% python3 -q
>>> import numpy as np
>>> from numpy import linalg as LA
>>> np.set_printoptions(suppress=True, linewidth=200)
>>> feats = np.load("case1.npy")
>>> feats
array([[-2,  2,  0,  1,  2],
       [ 0,  1,  3, -2,  2],
       [-3,  3,  3,  0,  2],
       [-2, -3, -2, -3,  2],
       [ 0,  3,  3, -2, -3]])
>>> vec = np.array([-1, 3, -2, 1, -2])
>>> target = feats @ vec
>>> target
array([  5,  -9,   2, -10,   7])
>>> np.round(LA.solve(feats, target), 3)
array([-1.,  3., -2.,  1., -2.])
>>> np.round(LA.solve(feats.T, feats[1]), 3) + 0
array([0., 1., 0., 0., 0.])
>>> np.round(LA.solve(feats, feats[:, 4]), 3) + 0
array([0., 0., 0., 0., 1.])
>>> vec = np.array([-3, 6, 4, 4, 7])
>>> target = feats @ vec
>>> coef, lr = np.zeros(5), 1 / LA.norm(feats, 2) ** 2
>>> for i in range(60):
...     coef -= lr * feats.T @ (feats @ coef - target)
...     if i % 10 == 0: print(i, round(LA.norm(feats @ coef - target), 3))
... 
0 23.173
10 1.955
20 0.748
30 0.432
40 0.35
50 0.31
>>> coef.round(3)
array([-3.144,  5.784,  4.19 ,  4.125,  6.908])
>>> P = np.triu(np.array([[0, 1, 1, -1, -1],
...     [2, 1, 2, 2, -2],
...     [-2, 1, -1, 0, 0],
...     [2, 2, 1, 2, -2],
...     [-2, 0, 1, 0, 2]]), 1) + np.eye(5)
>>> other = P @ feats @ LA.inv(P)
>>> LA.matrix_rank(other)
np.int64(5)
>>> np.round(LA.det(other), 3)
np.float64(-409.0)
>>> np.trace(other), np.trace(feats)
(np.float64(-4.0), np.int64(-4))
>>> other
array([[ -3.,   9., -10., -17., -12.],
       [-10.,   5.,  -1., -24., -32.],
       [ -3.,   6.,  -6., -15., -19.],
       [ -2.,  -7.,   8.,  13.,  18.],
       [  0.,   3.,  -3.,  -8., -13.]])
>>> U, sigma, Vh = LA.svd(feats, full_matrices=False)
>>> np.allclose(U * sigma @ Vh, feats)
True
>>> U.shape, sigma.shape, Vh.shape
((5, 5), (5,), (5, 5))
>>> np.round(Vh @ Vh.T, 3) + 0
array([[1., 0., 0., 0., 0.],
       [0., 1., 0., 0., 0.],
       [0., 0., 1., 0., 0.],
       [0., 0., 0., 1., 0.],
       [0., 0., 0., 0., 1.]])
>>> np.round(U.T @ feats @ Vh.T, 3) + 0
array([[7.769, 0.   , 0.   , 0.   , 0.   ],
       [0.   , 6.007, 0.   , 0.   , 0.   ],
       [0.   , 0.   , 4.431, 0.   , 0.   ],
       [0.   , 0.   , 0.   , 2.511, 0.   ],
       [0.   , 0.   , 0.   , 0.   , 0.788]])
>>> np.round(U.T @ U, 3) + 0
array([[1., 0., 0., 0., 0.],
       [0., 1., 0., 0., 0.],
       [0., 0., 1., 0., 0.],
       [0., 0., 0., 1., 0.],
       [0., 0., 0., 0., 1.]])
>>> arr = np.array([[0.7, -1.4, 0.1, 0.7, -2.0, 0.6, 0.6, -2.1],
...     [-1.6, -1.1, 0.2, -0.8, -0.6, -0.4, -0.1, 0.1],
...     [-0.7, -0.9, 1.3, 0.0, 0.4, -0.6, -0.8, -0.4],
...     [-0.1, 1.7, 1.5, 0.5, 0.0, -0.6, -0.9, -3.1],
...     [1.2, -0.2, 1.8, -0.7, -0.7, 1.4, -0.3, -0.1]])
>>> arr[:, 6] *= 3
>>> arr.round(3)
array([[ 0.7, -1.4,  0.1,  0.7, -2. ,  0.6,  1.8, -2.1],
       [-1.6, -1.1,  0.2, -0.8, -0.6, -0.4, -0.3,  0.1],
       [-0.7, -0.9,  1.3,  0. ,  0.4, -0.6, -2.4, -0.4],
       [-0.1,  1.7,  1.5,  0.5,  0. , -0.6, -2.7, -3.1],
       [ 1.2, -0.2,  1.8, -0.7, -0.7,  1.4, -0.9, -0.1]])
>>> rng = np.random.default_rng(7824)
>>> other = arr + rng.integers(-2, 3, (5, 4)) @ rng.integers(-2, 3, (4, 8))
>>> other.round(3)
array([[-2.3, -5.4, -0.9,  2.7, -4. , -3.4, -0.2, -1.1],
       [-1.6, -1.1, -4.8, -0.8,  1.4,  1.6,  3.7, -1.9],
       [-4.7,  2.1,  3.3,  0. , -5.6, -1.6,  1.6, -1.4],
       [-0.1,  1.7,  1.5,  3.5, -4. ,  2.4, -0.7, -2.1],
       [-0.8,  3.8,  2.8,  0.3, -6.7,  4.4,  5.1, -1.1]])
>>> np.round(LA.svd(other - arr, compute_uv=False), 3) + 0
array([13.966,  8.785,  6.129,  4.92 ,  0.   ])
>>> np.abs(other - arr).sum(axis=1)
array([19., 15., 21., 13., 24.])
>>> other = arr / np.sqrt((arr ** 2).mean(axis=1, keepdims=True))
>>> LA.matrix_rank(other) == LA.matrix_rank(arr)
np.True_
>>> LA.matrix_rank(arr - arr.mean(axis=1, keepdims=True))
np.int64(5)
>>> other = np.array([[0, 7], [-5, 5], [-7, 6], [8, 6], [9, -2], [9, 6], [-4, 9], [-4, 3]])
>>> np.round(np.einsum("ik,kj->ji", arr, other), 3)
array([[  0.5, -10.5,   4.8,   2.8,  -6.9],
       [ 20.2, -23.9, -28.8, -17.4,  15.4]])
>>> LA.matrix_rank(arr @ other)
np.int64(2)
>>> np.round(np.einsum("ij,ij->i", arr, arr), 3)
array([14.96,  5.07,  9.43, 22.66,  8.48])
>>> np.round(np.einsum("ij->j", arr), 3)
array([-0.5, -1.9,  4.9, -0.3, -2.9,  0.4, -4.5, -5.6])
>>> np.round(np.einsum("ik,kj->ij", arr, other), 3)
array([[  0.5,  20.2],
       [-10.5, -23.9],
       [  4.8, -28.8],
       [  2.8, -17.4],
       [ -6.9,  15.4]])
>>> f = np.array([0, 3, 3])
>>> np.round(np.polyval(f, arr[0]), 3)
array([ 5.1, -1.2,  3.3,  5.1, -3. ,  4.8,  8.4, -3.3])
>>> F = np.load("w.npy")
>>> F
array([[ -6,  12,   6, -12],
       [ 12,   9, -12,  -9],
       [  0,   0,  -4,   8],
       [  0,   0,   8,   6]])
>>> (F - F.T) / 2
array([[ 0. ,  0. ,  3. , -6. ],
       [ 0. ,  0. , -6. , -4.5],
       [-3. ,  6. ,  0. ,  0. ],
       [ 6. ,  4.5,  0. ,  0. ]])
>>> np.allclose(F @ F.T, F.T @ F)
False
>>> np.round(np.sort(np.abs(LA.eigvals(F))), 3)
array([ 8.434, 10.434, 12.651, 15.651])
>>> ev, vecs = LA.eig(F)
>>> np.round(np.sort(LA.eigvals(F.T)), 3)
array([-12.651,  -8.434,  10.434,  15.651])
